$ python -q
>>> import numpy as np
>>> from numpy import linalg as LA
>>> np.set_printoptions(suppress=True, linewidth=120)
>>> def rd(a):
...     return np.round(a, 1) + 0
... 
>>> A = np.load("a.npy")
>>> A
array([[-6,  3,  3, -2,  3,  3, -5, -1, -2,  6],
       [ 3,  2, -3, -1, -3, -1, -2,  0,  0, -2],
       [ 3, -3,  2,  0,  1,  2,  4,  0, -3, -3],
       [-2, -1,  0,  0,  5, -4, -1, -4,  2,  0],
       [ 3, -3,  1,  5,  6,  0, -3,  3,  2,  1],
       [ 3, -1,  2, -4,  0, -6, -4, -2, -6, -5],
       [-5, -2,  4, -1, -3, -4,  4,  3, -3,  2],
       [-1,  0,  0, -4,  3, -2,  3, -2,  5,  2],
       [-2,  0, -3,  2,  2, -6, -3,  5,  4, -4],
       [ 6, -2, -3,  0,  1, -5,  2,  2, -4,  6]])
>>> vec = np.array([3, 9, 6, 7, 5, 6, 2, 2, -4, -9])
>>> h1 = np.maximum(A @ vec, 0)
>>> np.maximum(A @ vec, 0) - np.maximum(-A @ vec, 0)
array([-12,  -5,  58, -32,  36,   5, -47, -64, -12, -73])
>>> np.maximum(A @ (3 * vec), 0)
array([  0,   0, 174,   0, 108,  15,   0,   0,   0,   0])
>>> rd(np.tanh(A @ vec))
array([-1., -1.,  1., -1.,  1.,  1., -1., -1., -1., -1.])
>>> A * (h1 > 1e-9)[:, None]
array([[ 0,  0,  0,  0,  0,  0,  0,  0,  0,  0],
       [ 0,  0,  0,  0,  0,  0,  0,  0,  0,  0],
       [ 3, -3,  2,  0,  1,  2,  4,  0, -3, -3],
       [ 0,  0,  0,  0,  0,  0,  0,  0,  0,  0],
       [ 3, -3,  1,  5,  6,  0, -3,  3,  2,  1],
       [ 3, -1,  2, -4,  0, -6, -4, -2, -6, -5],
       [ 0,  0,  0,  0,  0,  0,  0,  0,  0,  0],
       [ 0,  0,  0,  0,  0,  0,  0,  0,  0,  0],
       [ 0,  0,  0,  0,  0,  0,  0,  0,  0,  0],
       [ 0,  0,  0,  0,  0,  0,  0,  0,  0,  0]])
>>> rng = np.random.default_rng(5219)
>>> idx = rng.permutation(10)
>>> idx
array([5, 6, 7, 9, 1, 0, 3, 4, 8, 2])
>>> out = A[idx][:, idx]
>>> np.allclose(out, A)
False
>>> rd(np.sort(np.abs(LA.eigvals(out))))
array([ 0.1,  2.4,  3.6,  9. ,  9.5, 10.7, 11.8, 12. , 13.7, 15. ])
>>> np.trace(out)
np.int64(10)
>>> E = np.load("test1.npy")
>>> E
array([[0, 0, 0, 0, 0, 1, 0, 0, 0, 0, 0, 0, 0, 0],
       [0, 0, 0, 0, 1, 0, 0, 0, 0, 0, 0, 0, 0, 0],
       [0, 0, 0, 0, 0, 0, 0, 0, 0, 0, 0, 1, 0, 0],
       [0, 0, 0, 0, 0, 0, 0, 0, 0, 0, 0, 0, 0, 1],
       [0, 1, 0, 0, 0, 0, 0, 0, 0, 0, 0, 0, 0, 0],
       [0, 0, 0, 0, 0, 0, 1, 0, 0, 0, 0, 0, 0, 0],
       [1, 0, 0, 0, 0, 0, 0, 0, 0, 0, 0, 0, 0, 0],
       [0, 0, 0, 0, 0, 0, 0, 1, 0, 0, 0, 0, 0, 0],
       [0, 0, 0, 0, 0, 0, 0, 0, 1, 0, 0, 0, 0, 0],
       [0, 0, 0, 0, 0, 0, 0, 0, 0, 1, 0, 0, 0, 0],
       [0, 0, 0, 0, 0, 0, 0, 0, 0, 0, 1, 0, 0, 0],
       [0, 0, 0, 0, 0, 0, 0, 0, 0, 0, 0, 0, 1, 0],
       [0, 0, 1, 0, 0, 0, 0, 0, 0, 0, 0, 0, 0, 0],
       [0, 0, 0, 1, 0, 0, 0, 0, 0, 0, 0, 0, 0, 0]])
>>> # columns are unit length and at right angles
>>> out = E / LA.norm(E, axis=1, keepdims=True)
>>> gram = out @ out.T
>>> gram[6]
array([0., 0., 0., 0., 0., 0., 1., 0., 0., 0., 0., 0., 0., 0.])
>>> idx = rng.permutation(14)
>>> idx
array([ 9, 12,  2, 10,  8,  5,  6,  3,  7,  4, 13,  1,  0, 11])
>>> out = E[idx][:, idx]
>>> np.allclose(out, E)
False
>>> rd(np.sort(np.abs(LA.eigvals(out))))
array([1., 1., 1., 1., 1., 1., 1., 1., 1., 1., 1., 1., 1., 1.])
>>> rd(LA.det(out)), rd(LA.det(E[idx]))
(np.float64(1.0), np.float64(1.0))
>>> mat = np.load("dump.npy")
>>> mat
array([[  7.4,  -0.6,   1.8,  -3. ,  -1.8,  -3.5,  -1.8,  -2.6,  -9.6,   4.2,   6.1,  -0.6,   1.4],
       [  0. ,   2. ,   0.1,   7.4,   8.5,  -0.6,  -1.1,   1.3,   8.4,   3.2,  -2.8,   0. ,   4.6],
       [ -3. ,   0.3,   0.2,   3. ,   0.5,  -1. ,  -0.2,   2.4,  -4.8,  -2.4,   1. ,  -1.6,   6.7],
       [  1.7,   0.5,   1.9,   0.1,   4. ,  -0.2,   0.9,   0.1,   4.2,  -0.2,   0.2,   1.9,   1.4],
       [-10.4,  -1. ,  -1.7,  -3.8,  -0.5,  -1.5,  -0.1,  -2.7,   0.2,  -0.6,   0.8,  -4.3,   5.2],
       [  3.5,  -0.2,   1.8,   4.7,  -7.7,  -0.4,   3.1,   0. ,   2.6,   3.4,   2.4,   3.2,   3.5],
       [ -2.9,  -0.3,   0.1,   0.7,   3.5,   2.2,  -0.6,   0.7,  -7.3,   9.8,  -2. ,  -2.3,  -5.4],
       [ -2.3,  -0.1,   1.7,  -0.9,   0.8,   1.7,  -3.6,   0.9,   7.6,  -1.5,  -1.5,   4.1,   0.2],
       [ -2.2,   1. ,  -1.6,   1.1,   1.1,   0.6,   1.1,   1.5,   7.3,   1.9,   0.9,   1.4,  -0.4],
       [  1.9,   2.8,   0.7,   2.8,  -5. ,  -2.3,   0.5,   2.6,  -0.5,   3.3,   1.2,   5.3,   0.8],
       [  1.7,  -1.8,  -0.5,  -1. ,  -4.4,  -1.5,  -1.9,   2.7,   2.9,   0.9,   0. ,   2.5,   2.8],
       [  5.9,   0.7,   1.4,  -3.1,  -0.8,   0.3,  -2.9,   0.7,  -4.2,   7. ,   0.3,  -0.9,   4.2],
       [  1.6,  -1. ,   3.4,   1. ,   8.3,   1.8,  -2.2,   0.1,   1.6,  -2.1,   3.2,   0.5,  -0.2],
       [  0.8,  -3.3,   0.8,   0.2,   5. ,  -0.1,   3.4,   1.7,  -1.5,  -0.5,  -0.2,   2.7,  -7.9],
       [ -7.4,   0. ,   0.9,  -0.7,   0.5,  -0.2,   0. ,  -0.1,   3.4,  -1.7,  -2.1,   5.1,   0.1],
       [  2.5,  -0.9,  -1.1,   3.2,  -4.9,   0.3,   2.8,  -0.2,   5. ,   2.3,   8. ,   0. ,  -6.6],
       [  3.2,   0.2,   1.7,   1. ,  -2.9,  -0.4,   0.6,  -0.6,   1.2,   7.1,  -3. ,   5.7,   1.4],
       [ -0.9,   0.4,   0.7,   2.2,  -2.2,  -0.3,   1.2,   1.1,  -0.4,   1. ,   5.4,   2. ,  -0.2],
       [  4.3,  -2. ,   2. ,  -2.7,  -5.5,   0.8,  -3. ,   0.4,  -7.5,   2.3,   1.3,   1.5,  -3.9],
       [  1.5,  -0.6,  -2.4,   3.1,  -3.8,  -0.8,   1.4,   0.2,   5.3,  -1.8,  -4.3,   1. ,  -0.5],
       [ -3. ,  -3.6,   0.4,   0.6,   2.5,   2.4,   0.1,  -3.3,   4.5,  -9.8,   1.8,   2.7,  -3.6],
       [ -1.3,   2.4,   0.9,  -3.2,  -2.6,   0.6,  -0.7,   1. ,  -4. ,   0.2,   1.5,   0. ,  -2.1],
       [ -1.7,  -0.6,  -1.3,  -0.7,   5.4,   1.2,  -1.5,  -0.8,  -2.3,  -2.2,  -2.7,   0.3,   2.6],
       [ -1.1,   1.2,   0.4,  -1. ,  -0.2,   0.8,  -1.7,  -1.5,  -5.3,   5. ,   0.6,  -0.1,  -1.1],
       [  1.6,  -1.4,  -0.3,   0.6,   4.6,  -0.3,  -1.9,   0.8,   7.2,   4.3,  -5. ,   0.3,   3.8],
       [  8.6,   0.2,  -1.6,  -1.9,  -0.9,   1.2,   0.9,  -1.2,   4.3,  -5.9,  -1.4,   2.3,  -3.7],
       [  0.7,  -0.8,   1.1,  -2.3,   2.5,   0.4,  -0.7,   0.3,  -7. ,   3.5,  -2.2,  -4.8,   1.9],
       [ -3.5,  -0.4,   6.3,  -2.2,  -2.2,   0.4,   1.1,   3.3,  -0.5,   1.8,  -1.7,   2.5,  -1.1],
       [  5.9,  -0.2,  -1.3,  -2.8,   1.9,  -0.8,   1.5,   0.6,   3.2,   1.9,  -7.3,   2.5,   1.7],
       [  0.7,   1.4,   1.9,   1.2,  -8.3,   2.3,  -0.8,  -0.5,  -0.4,  -0.3,   4.1,  -1.2,   4.2],
       [  4.4,  -1.7,   1.6,  -0.1,   1. ,   2. ,  -0.4,  -2.7,  -4.1,   6.6,   1. ,  -4.3,  -3. ],
       [ -1.5,   0.4,   0.6,  -1.7,   3.8,   0.1,   0.1,  -1. ,  -0.3,  -1. ,  11.4,  -0.2,  -3.1],
       [ -6.7,   0.8,   0.9,  -6.1,  -3.4,   0.3,  -3.6,  -0.2,   5.4,   1.5,  -0.5,   4.2,   6.6],
       [ -1.8,   1.6,  -3.3,   4.5,  -3.3,   0.1,  -0.7,   2.6,  -9.6,   6.1,   0.2,  -7.2,  -1. ],
       [ 10.4,   0.4,  -2.3,  -0.3,  -4.7,  -1.4,  -0.7,  -1.7,  -6.4,  -1.4,   1.8,   0.3,   0.6],
       [  3.1,  -0.7,   0.8,   0.9,   8.4,   0.9,   3.3,   0.4,   5. ,  -8.2,   3.7,   3.1,  -3. ]])
>>> rd(LA.norm(mat[34] - mat[30]))
np.float64(14.3)
>>> rd(LA.norm(mat, 2))
np.float64(36.8)
>>> LA.norm(mat, axis=1).argmax()
np.int64(1)
>>> rd(LA.norm(mat[34], 1)), rd(LA.norm(mat[34], np.inf))
(np.float64(32.4), np.float64(10.4))
